% python3 -q
>>> import numpy as np
>>> np.set_printoptions(precision=2, suppress=True, linewidth=200)
>>> K = np.load("case3.npy")
>>> print(K)
[[ 0. -2.  2.]
 [ 0.  2.  0.]
 [ 0.  0.  2.]]
>>> # triangular
>>> print(np.linalg.lstsq(K[:-1].T, K[-1])[2])
2
>>> rk = np.linalg.matrix_rank(K)
>>> print(rk)
2
>>> null = np.linalg.svd(K)[2][rk:].T
>>> print(np.linalg.matrix_rank(K.T @ K), np.linalg.matrix_rank(K @ K.T))
2 2
>>> print([int(np.linalg.matrix_rank(K[:, :j + 1])) for j in range(3)])
[0, 1, 2]
>>> print(null.shape)
(3, 1)
>>> other = np.array([[-1, -1], [3, 1], [3, -1]])
>>> print(K @ other)
[[ 0. -4.]
 [ 6.  2.]
 [ 6. -2.]]
>>> other @ K
Traceback (most recent call last):
  File "<python-input-14>", line 1, in <module>
    other @ K
    ~~~~~~^~~
ValueError: matmul: Input operand 1 has a mismatch in its core dimension 0, with gufunc signature (n?,k),(k,m?)->(n?,m?) (size 3 is different from 2)
>>> print(np.einsum("ik,kj->ij", K, other))
[[ 0. -4.]
 [ 6.  2.]
 [ 6. -2.]]
>>> print(np.linalg.matrix_rank(np.vstack([K, other.T])))
3
>>> print(round(np.linalg.det(K.T), 2))
0.0
>>> print(round(np.linalg.eigvals(K).sum().real, 2))
4.0
>>> print(np.linalg.eigvals(K))
[0. 2. 2.]
>>> print(round(float(np.linalg.det(K[::-1])), 2))
0.0
>>> other = np.array([[2, 3, 3, -3],
...     [-1, 0, -1, 2],
...     [-2, -3, 2, -3],
...     [2, -1, 3, 0],
...     [2, 2, 3, -3],
...     [1, 3, -3, 0],
...     [3, -3, -3, -2],
...     [1, -1, 1, 1],
...     [2, 2, -2, -2],
...     [-2, -2, 3, -3]])
>>> m1 = other.T @ other
>>> print(m1)
[[ 36  15  -6 -11]
 [ 15  50  -5   1]
 [ -6  -5  64 -24]
 [-11   1 -24  49]]
>>> # equal to its transpose
>>> Q, Rm = np.linalg.qr(m1)
>>> print(np.round(Q.T @ Q, 2) + 0)
[[1. 0. 0. 0.]
 [0. 1. 0. 0.]
 [0. 0. 1. 0.]
 [0. 0. 0. 1.]]
>>> print(np.abs(np.diag(Rm)))
[40.96 41.59 67.5  29.76]
>>> print(np.trace(Q @ Q.T))
4.0
>>> print(Q @ Rm)
[[ 36.  15.  -6. -11.]
 [ 15.  50.  -5.   1.]
 [ -6.  -5.  64. -24.]
 [-11.   1. -24.  49.]]
